% python3 -q
>>> import numpy as np
>>> import numpy.linalg as la
>>> np.set_printoptions(precision=1, suppress=True, linewidth=100)
>>> A = np.array([[0, 0, -16, -16], [0, 0, -16, 4], [-16, -16, 0, 0], [-16, 4, 0, 0]])
>>> print([round(float(la.det(A[:i, :i])), 2) + 0 for i in range(1, 5)])
[0.0, 0.0, 0.0, 102400.0]
>>> print(round(la.eigvalsh(A).min(), 1))
-24.9
>>> ev, evecs = la.eigh(A)
>>> print(np.round(evecs.T @ A @ evecs, 1) + 0)
[[-24.9   0.    0.    0. ]
 [  0.  -12.9   0.    0. ]
 [  0.    0.   12.9   0. ]
 [  0.    0.    0.   24.9]]
>>> np.abs(evecs[:, -1])
array([0.6, 0.3, 0.6, 0.3])
>>> ev
array([-24.9, -12.9,  12.9,  24.9])
>>> np.round(evecs.T @ evecs, 1) + 0
array([[1., 0., 0., 0.],
       [0., 1., 0., 0.],
       [0., 0., 1., 0.],
       [0., 0., 0., 1.]])
>>> la.eigvalsh(A + 5 * np.eye(4))
array([-19.9,  -7.9,  17.9,  29.9])
>>> (ev > 1e-8).sum(), (ev < -1e-8).sum()
(np.int64(2), np.int64(2))
>>> la.svd(A, compute_uv=False)
array([24.9, 24.9, 12.9, 12.9])
>>> cent = np.array([[5, -2, 3, -4], [-1, -2, 3, -5]])
>>> arr = np.repeat(cent, 26 // 2, axis=0)
>>> rng = np.random.default_rng(20421)
>>> arr = arr + 0.1 * rng.normal(size=arr.shape)
>>> arr
array([[ 5. , -2. ,  3. , -4.1],
       [ 5. , -2. ,  3.1, -4. ],
       [ 4.7, -1.8,  3.1, -4. ],
       [ 5. , -2.1,  3. , -3.9],
       [ 5. , -2. ,  2.8, -3.9],
       [ 5. , -2.1,  2.8, -4.1],
       [ 4.9, -2. ,  3.1, -4. ],
       [ 5. , -1.9,  3.1, -3.9],
       [ 5.1, -1.8,  2.9, -4. ],
       [ 4.9, -2.2,  3.1, -4. ],
       [ 5.1, -2. ,  3. , -3.8],
       [ 4.9, -1.9,  3.1, -4. ],
       [ 4.9, -2. ,  2.9, -3.9],
       [-1. , -2.1,  3.2, -5.1],
       [-1. , -2. ,  3. , -5. ],
       [-1. , -2. ,  3. , -4.9],
       [-0.9, -2.1,  3. , -4.9],
       [-0.9, -2. ,  2.9, -5. ],
       [-0.7, -1.9,  2.9, -5.2],
       [-1.1, -1.9,  3. , -5. ],
       [-1. , -2.1,  2.9, -5.2],
       [-1. , -1.8,  2.8, -5. ],
       [-1. , -1.9,  2.9, -4.9],
       [-0.9, -2. ,  3.1, -5. ],
       [-0.9, -2. ,  3. , -5.1],
       [-1. , -2. ,  3. , -5.1]])
>>> O, evecs = la.qr(arr[:, :1])[0], la.qr(arr[:, 1:])[0]
>>> sv = la.svd(O.T @ evecs, compute_uv=False)
>>> print(sv)
[1.]
>>> (sv > 0.9).sum()
np.int64(1)
>>> np.round(la.norm(O @ O.T - evecs @ evecs.T, 2), 1)
np.float64(1.0)
>>> np.diff(A, axis=0)
array([[  0,   0,   0,  20],
       [-16, -16,  16,  -4],
       [  0,  20,   0,   0]])
>>> np.unravel_index(np.abs(A).argmax(), A.shape)
(np.int64(0), np.int64(2))
>>> A.sum(axis=0)
array([-32, -12, -32, -12])
>>> A - A[0]
array([[  0,   0,   0,   0],
       [  0,   0,   0,  20],
       [-16, -16,  16,  16],
       [-16,   4,  16,  16]])
>>> A.sum(axis=1)
array([-32, -12, -32, -12])
>>> proj = arr @ la.solve(arr.T @ arr, arr.T)
>>> np.diag(proj)
array([0.1, 0.1, 0.2, 0.1, 0.2, 0.3, 0.1, 0.2, 0.2, 0.2, 0.1, 0.2, 0.1, 0.2, 0.1, 0.1, 0.2, 0.1,
       0.2, 0.1, 0.2, 0.2, 0.1, 0.1, 0.1, 0.1])
>>> M2 = arr / la.norm(arr, axis=1)
Traceback (most recent call last):
  File "<python-input-31>", line 1, in <module>
    M2 = arr / la.norm(arr, axis=1)
         ~~~~^~~~~~~~~~~~~~~~~~~~~~
ValueError: operands could not be broadcast together with shapes (26,4) (26,) 
>>> M2 = arr / la.norm(arr, axis=1, keepdims=True)
>>> cov = M2 @ M2.T
>>> (cov - 2 * np.eye(26)).round(6).argmax(axis=1)
array([12,  6, 11, 12, 12,  4,  1,  1,  7,  6,  3,  2,  4, 15, 25, 22, 13, 24, 17, 22, 25, 24, 14,
       13, 17, 20])
>>> M2 = np.c_[arr[:, :3] @ np.array([[3, 3, 4], [1, 3, 4], [5, 4, 2]]), np.array([-1, -1, 1, 0, 3, 0, 3, -1, -1, -2, -2, -3, -2, -1, 3, 1, -3, 3, -1, -2, -1, 2, 2, 3, 0, 3])]
>>> M2
array([[27.9, 21. , 17.9, -1. ],
       [28.7, 21.5, 18.2, -1. ],
       [27.5, 20.8, 17.5,  1. ],
       [27.7, 20.6, 17.5,  0. ],
       [27.1, 20.2, 17.5,  3. ],
       [26.9, 19.9, 17.2,  0. ],
       [27.9, 20.8, 17.6,  3. ],
       [28.9, 22. , 18.8, -1. ],
       [28.2, 21.7, 19.2, -1. ],
       [28.3, 20.7, 17.2, -2. ],
       [28.3, 21.2, 18.2, -2. ],
       [28.4, 21.5, 18.3, -3. ],
       [27. , 20.2, 17.4, -2. ],
       [11.2,  3.6, -5.9, -1. ],
       [ 9.7,  2.7, -6.3,  3. ],
       [10.3,  3.3, -5.8,  1. ],
       [ 9.9,  2.7, -6.3, -3. ],
       [10. ,  3. , -5.8,  3. ],
       [10.6,  3.9, -4.6, -1. ],
       [ 9.8,  3. , -6. , -2. ],
       [ 9.5,  2.4, -6.4, -1. ],
       [ 9.4,  2.9, -5.5,  2. ],
       [ 9.7,  2.8, -6.1,  2. ],
       [11. ,  3.9, -5.2,  3. ],
       [ 9.9,  3. , -5.9,  0. ],
       [ 9.7,  2.6, -6.3,  3. ]])
>>> la.norm(la.qr(arr)[0].T @ M2, axis=0) ** 2 / ((M2 ** 2).sum(axis=0) + 1e-12)
array([1. , 1. , 1. , 0.1])
